$ python3 -q
>>> import numpy as np
>>> import numpy.linalg as la
>>> np.set_printoptions(precision=3, suppress=True, linewidth=100, legacy="1.25")
>>> def tidy(a):
...     return np.round(a, 3) + 0
... 
>>> K = np.load("arr.npy")
>>> K
array([[ 5.02 ,  3.988,  0.032,  2.996],
       [ 5.04 ,  3.995,  0.001,  3.01 ],
       [ 5.025,  4.012,  0.014,  2.964],
       [ 5.03 ,  3.997, -0.026,  2.958],
       [ 4.996,  3.993, -0.024,  2.99 ],
       [ 5.008,  3.95 , -0.008,  2.994],
       [ 4.983,  3.969, -0.026,  2.999],
       [ 5.003,  3.982,  0.033,  2.983],
       [ 4.991,  4.031,  0.005,  2.973],
       [ 4.995,  4.008, -0.022,  3.002],
       [ 5.006,  3.972,  0.034,  3.026],
       [ 5.011,  4.026, -0.027,  3.012],
       [ 4.968,  3.98 , -0.001,  3.029],
       [ 5.022,  3.967,  0.013,  3.038],
       [ 4.997,  3.991, -0.007,  2.987],
       [ 4.992,  3.987, -0.009,  2.984],
       [ 4.987,  3.996,  0.028,  2.989],
       [ 4.99 ,  4.011,  0.047,  3.007],
       [ 5.011,  3.989, -0.006,  3.002],
       [ 0.029,  1.015,  2.997,  3.011],
       [ 0.   ,  0.99 ,  2.981,  2.998],
       [-0.009,  0.974,  2.982,  2.977],
       [-0.02 ,  1.018,  3.005,  2.984],
       [-0.036,  1.012,  3.05 ,  3.006],
       [-0.007,  1.054,  2.988,  3.009],
       [-0.013,  1.009,  2.977,  3.018],
       [-0.041,  1.009,  3.003,  3.005],
       [-0.01 ,  1.   ,  2.949,  3.032],
       [ 0.014,  0.966,  2.982,  3.02 ],
       [ 0.014,  1.01 ,  2.975,  3.043],
       [ 0.051,  1.006,  2.978,  3.03 ],
       [ 0.008,  0.987,  3.031,  2.982],
       [ 0.021,  1.021,  3.018,  2.999],
       [ 0.022,  1.02 ,  3.016,  2.997],
       [-0.004,  1.036,  2.999,  2.98 ],
       [-0.031,  0.983,  3.017,  3.007],
       [ 0.018,  0.978,  2.989,  3.01 ],
       [ 0.029,  0.98 ,  3.001,  3.028]])
>>> U, sigma, Vh = la.svd(K)
>>> tidy(sigma)
array([32.244, 16.466,  0.145,  0.121])
>>> np.argmax(sigma[:-1] / (sigma[1:] + 1e-6)) + 1
2
>>> A2 = U[:, :2] @ np.diag(sigma[:2]) @ Vh[:2]
>>> tidy(la.norm(K - A2) / la.norm(K))
0.005
>>> tidy(la.norm(K - A2, 2)), tidy(sigma[2])
(0.145, 0.145)
>>> la.matrix_rank(A2)
2
>>> x = np.array([-5, -2, 6, -4])
>>> (K @ x).argmax()
23
>>> np.sign((K @ x).round(6))
array([-1., -1., -1., -1., -1., -1., -1., -1., -1., -1., -1., -1., -1., -1., -1., -1., -1., -1.,
       -1.,  1.,  1.,  1.,  1.,  1.,  1.,  1.,  1.,  1.,  1.,  1.,  1.,  1.,  1.,  1.,  1.,  1.,
        1.,  1.])
>>> la.norm(K @ x) <= la.norm(K, 2) * la.norm(x) + 1e-9
True
>>> K @ np.eye(4)[0]
array([ 5.02 ,  5.04 ,  5.025,  5.03 ,  4.996,  5.008,  4.983,  5.003,  4.991,  4.995,  5.006,
        5.011,  4.968,  5.022,  4.997,  4.992,  4.987,  4.99 ,  5.011,  0.029,  0.   , -0.009,
       -0.02 , -0.036, -0.007, -0.013, -0.041, -0.01 ,  0.014,  0.014,  0.051,  0.008,  0.021,
        0.022, -0.004, -0.031,  0.018,  0.029])
